$ python -q
>>> import numpy as np
>>> np.set_printoptions(precision=1, suppress=True, linewidth=100)
>>> other = np.array([[0], [1], [0], [2], [0]])
>>> basis = np.array([[4, 1, 4, 5, 2, 3, 5, 2]])
>>> W0 = other @ basis
>>> W0
array([[ 0,  0,  0,  0,  0,  0,  0,  0],
       [ 4,  1,  4,  5,  2,  3,  5,  2],
       [ 0,  0,  0,  0,  0,  0,  0,  0],
       [ 8,  2,  8, 10,  4,  6, 10,  4],
       [ 0,  0,  0,  0,  0,  0,  0,  0]])
>>> x = np.array([3, 0, 0, 0, 3, 0, 1, 2])
>>> h1 = np.maximum(W0 @ x, 0)
>>> W0 * (h1 > 1e-9)[:, None]
array([[ 0,  0,  0,  0,  0,  0,  0,  0],
       [ 4,  1,  4,  5,  2,  3,  5,  2],
       [ 0,  0,  0,  0,  0,  0,  0,  0],
       [ 8,  2,  8, 10,  4,  6, 10,  4],
       [ 0,  0,  0,  0,  0,  0,  0,  0]])
>>> W0.T @ h1
array([540, 135, 540, 675, 270, 405, 675, 270])
>>> h1
array([ 0, 27,  0, 54,  0])
>>> np.flatnonzero(h1 > 1e-9)
array([1, 3])
>>> np.maximum(W0 @ (3 * x), 0)
array([  0,  81,   0, 162,   0])
>>> np.linalg.cond(W0) > 100
np.True_
>>> np.argsort(-np.linalg.norm(W0, axis=0).round(6), kind="stable")[:3]
array([3, 6, 0])
>>> G = W0.T @ W0
>>> np.diag(G)
array([ 80,   5,  80, 125,  20,  45, 125,  20])
>>> (W0 @ W0.T).shape
(5, 5)
>>> np.round(np.linalg.eigvalsh(G)[::-1], 1) + 0
array([500.,   0.,   0.,   0.,   0.,   0.,   0.,   0.])
>>> np.trace(G), (W0 ** 2).sum()
(np.int64(500), np.int64(500))
>>> np.allclose(G, G.T)
True
>>> left, s, Vh = np.linalg.svd(W0)
>>> s.round(1) + 0
array([22.4,  0. ,  0. ,  0. ,  0. ])
>>> other = left[:, :1] @ np.diag(s[:1]) @ Vh[:1]
>>> np.linalg.matrix_rank(W0, rtol=0.05)
np.int64(1)
>>> round(np.linalg.norm(W0 - other) / np.linalg.norm(W0), 1)
np.float64(0.0)
>>> np.round(np.trace(np.linalg.pinv(W0) @ W0), 1)
np.float64(1.0)
>>> np.allclose(W0[:-1].T @ np.linalg.lstsq(W0[:-1].T, W0[-1])[0], W0[-1])
True
>>> basis = np.array([[2, 1, 0], [5, 1, 2], [3, 5, 3]])
>>> mat = np.repeat(basis, 26 // 3, axis=0)
>>> rng = np.random.default_rng(1635)
>>> mat = mat + 0.3 * rng.normal(size=mat.shape)
>>> mat.round(1) + 0
array([[ 1.9,  1.4, -0.1],
       [ 1.8,  1.1, -0.2],
       [ 1.7,  1.6, -0.5],
       [ 2.2,  1.7, -0.2],
       [ 1.8,  1.1,  0. ],
       [ 2.2,  1.7,  0. ],
       [ 1. ,  0.9, -0.2],
       [ 1.8,  0.9,  0.1],
       [ 4.1,  0.7,  2.4],
       [ 5.5,  0.7,  2.3],
       [ 4.8,  1.2,  1.1],
       [ 5.7,  1.5,  2.9],
       [ 4.9,  0.3,  2.1],
       [ 4.5,  1.3,  2.2],
       [ 4.5,  0.9,  2.5],
       [ 4.7,  0.6,  2.2],
       [ 2.4,  5.1,  3.2],
       [ 3.1,  5.2,  3.2],
       [ 2.7,  5.2,  3.2],
       [ 2.9,  5.6,  2.5],
       [ 2.8,  4.8,  3.2],
       [ 3. ,  5. ,  2.9],
       [ 2.8,  4.9,  3.1],
       [ 3.5,  4.6,  3. ]])
>>> x = np.array([0, 0, 3])
>>> y = mat @ x
>>> y.round(1) + 0
array([-0.2, -0.6, -1.5, -0.7, -0.1,  0. , -0.7,  0.2,  7.2,  6.9,  3.2,  8.6,  6.2,  6.6,  7.4,
        6.6,  9.7,  9.7,  9.5,  7.5,  9.5,  8.7,  9.3,  9. ])
>>> y = y + 0.3 * rng.normal(size=24)
>>> y.round(1) + 0
array([-0.8, -0.7, -1.5, -0.7,  0. ,  0.2, -0.8,  0.3,  7.9,  6.2,  3.1,  8.4,  6.8,  6.5,  7.1,
        6.7,  9.6,  9.3,  9.7,  7.9,  9.5,  8.4,  9.2,  8.2])
>>> b, *_ = np.linalg.lstsq(mat, y)
>>> np.round(mat.T @ (y - mat @ b), 1) + 0
array([0., 0., 0.])
>>> b.round()
array([-0., -0.,  3.])
>>> [round(float(np.linalg.norm(np.linalg.solve(mat.T @ mat + lam * np.eye(3), mat.T @ y))), 2) for lam in (0, 1, 10, 100)]
[3.03, 2.86, 2.02, 1.15]
>>> data = np.load("arr.npy")
>>> data
array([[ 1.4,  1.4, 10.8],
       [-1.2,  5.8,  1.8],
       [ 1.6,  0.4,  1.5],
       [ 0.9, -3.5, -1.2],
       [-2.7, -2.3, -5.7],
       [-0.3, -2.7, -1.3],
       [ 1.2, -1.4,  1.4],
       [-5. , -3.7,  0.7],
       [-0.6,  0.9, -0.4],
       [-1. ,  3.2, -0.1]])
>>> other = np.c_[data[:, :1] @ np.array([[0]]), np.array([-3, 4, 2, -2, 1, -3, 2, -2, 0, -1])]
>>> other
array([[ 0., -3.],
       [ 0.,  4.],
       [ 0.,  2.],
       [ 0., -2.],
       [ 0.,  1.],
       [ 0., -3.],
       [ 0.,  2.],
       [ 0., -2.],
       [ 0.,  0.],
       [ 0., -1.]])
>>> np.linalg.norm(other - data @ np.linalg.lstsq(data, other)[0], axis=0)
array([0. , 5.4])
>>> basis = 3 * np.array([[-0.8, 0.7, 1.0, 1.5, -1.0],
...     [0.7, -0.9, 1.3, 0.3, 0.0],
...     [-0.3, 0.9, -1.6, 1.0, -1.6]])
>>> labels = rng.integers(0, 3, 24)
>>> feats = basis[labels] + rng.normal(size=(24, 5))
>>> feats.round(1) + 0
array([[-0.1,  1. , -4.6,  4.1, -2.5],
       [ 2. , -3. ,  3.5, -0.5, -1.1],
       [ 1.1, -2.9,  4.5,  0.2, -0.5],
       [-2.4,  0.4,  2.3,  6.2, -2. ],
       [-1.3,  3.5, -4.8,  1.9, -4.2],
       [ 0. ,  2.5, -5. ,  2.5, -5.4],
       [-0.6,  2.1, -3.6,  4. , -5.2],
       [ 0.5,  3.1, -5.7,  4.6, -4.3],
       [-2.8,  1.7,  3. ,  4.2, -3.4],
       [ 5. , -5. ,  3.7,  1.1, -1.5],
       [-0.4, -1.7,  4.4,  2. , -0.8],
       [-2.1,  1.6,  3.8,  4.7, -4.1],
       [-2.2,  1.9,  1.7,  4.8, -2.2],
       [-1.8, -0.4,  3.9,  3.2, -4.6],
       [-1.1,  2.9,  4.2,  6.3, -2.7],
       [-1.3,  3.7, -6. ,  2.3, -4.5],
       [ 2.5, -2.6,  5.7,  0.4,  1.7],
       [-0.9,  2.9,  3.5,  4.9, -2.7],
       [ 0. ,  2.9, -4.6,  3.7, -2.2],
       [-0.3,  2.7, -2.3,  3.6, -3.6],
       [-2.4,  2.9,  4.2,  3.7, -0.4],
       [-2.5,  2.1,  3.1,  3.4, -3. ],
       [-1.8,  2.5,  2.4,  5.5, -4.2],
       [-0.4,  2.5,  2.4,  4.8, -3.1]])
>>> basis = feats[[4, 20]].astype(float)
>>> for _ in range(4):
...     labels = np.linalg.norm(feats[:, None] - basis, axis=-1).argmin(axis=1)
...     basis = np.array([feats[labels == j].mean(axis=0) for j in range(2)])
... 
>>> labels
array([0, 1, 1, 1, 0, 0, 0, 0, 1, 1, 1, 1, 1, 1, 1, 0, 1, 1, 0, 0, 1, 1, 1, 1])
>>> basis[1] - basis[0]
array([-0.3, -2.3,  8.1,  0.1,  1.8])
>>> np.abs(basis[1] - basis[0]).argmax()
np.int64(2)
>>> G = np.cov(feats, rowvar=False)
>>> np.argsort(-feats.std(axis=0).round(6), kind="stable")
array([2, 1, 3, 0, 4])
>>> E = np.load("test13.npy")
>>> E.round(1) + 0
array([[0.2, 0.2, 0.1, 0.1, 0.2, 0. , 0. , 0.2],
       [0.2, 0.1, 0.1, 0.1, 0.2, 0. , 0. , 0.2],
       [0.1, 0.1, 0.1, 0.1, 0.1, 0. , 0. , 0.1],
       [0.1, 0.1, 0.1, 0.1, 0.2, 0. , 0. , 0.1],
       [0.2, 0.2, 0.1, 0.2, 0.3, 0.1, 0. , 0.2],
       [0. , 0. , 0. , 0. , 0.1, 0. , 0. , 0. ],
       [0. , 0. , 0. , 0. , 0. , 0. , 0. , 0. ],
       [0.2, 0.2, 0.1, 0.1, 0.2, 0. , 0. , 0.2]])
>>> w, evecs = np.linalg.eigh(E)
>>> x = np.array([-1, 2, 0, -3, 3, 3, 2, -2])
>>> np.round(x @ E @ x, 1)
np.float64(0.2)
>>> np.round(evecs * np.maximum(w, 0) @ evecs.T, 1) + 0
array([[0.2, 0.2, 0.1, 0.1, 0.2, 0. , 0. , 0.2],
       [0.2, 0.1, 0.1, 0.1, 0.2, 0. , 0. , 0.2],
       [0.1, 0.1, 0.1, 0.1, 0.1, 0. , 0. , 0.1],
       [0.1, 0.1, 0.1, 0.1, 0.2, 0. , 0. , 0.1],
       [0.2, 0.2, 0.1, 0.2, 0.3, 0.1, 0. , 0.2],
       [0. , 0. , 0. , 0. , 0.1, 0. , 0. , 0. ],
       [0. , 0. , 0. , 0. , 0. , 0. , 0. , 0. ],
       [0.2, 0.2, 0.1, 0.1, 0.2, 0. , 0. , 0.2]])
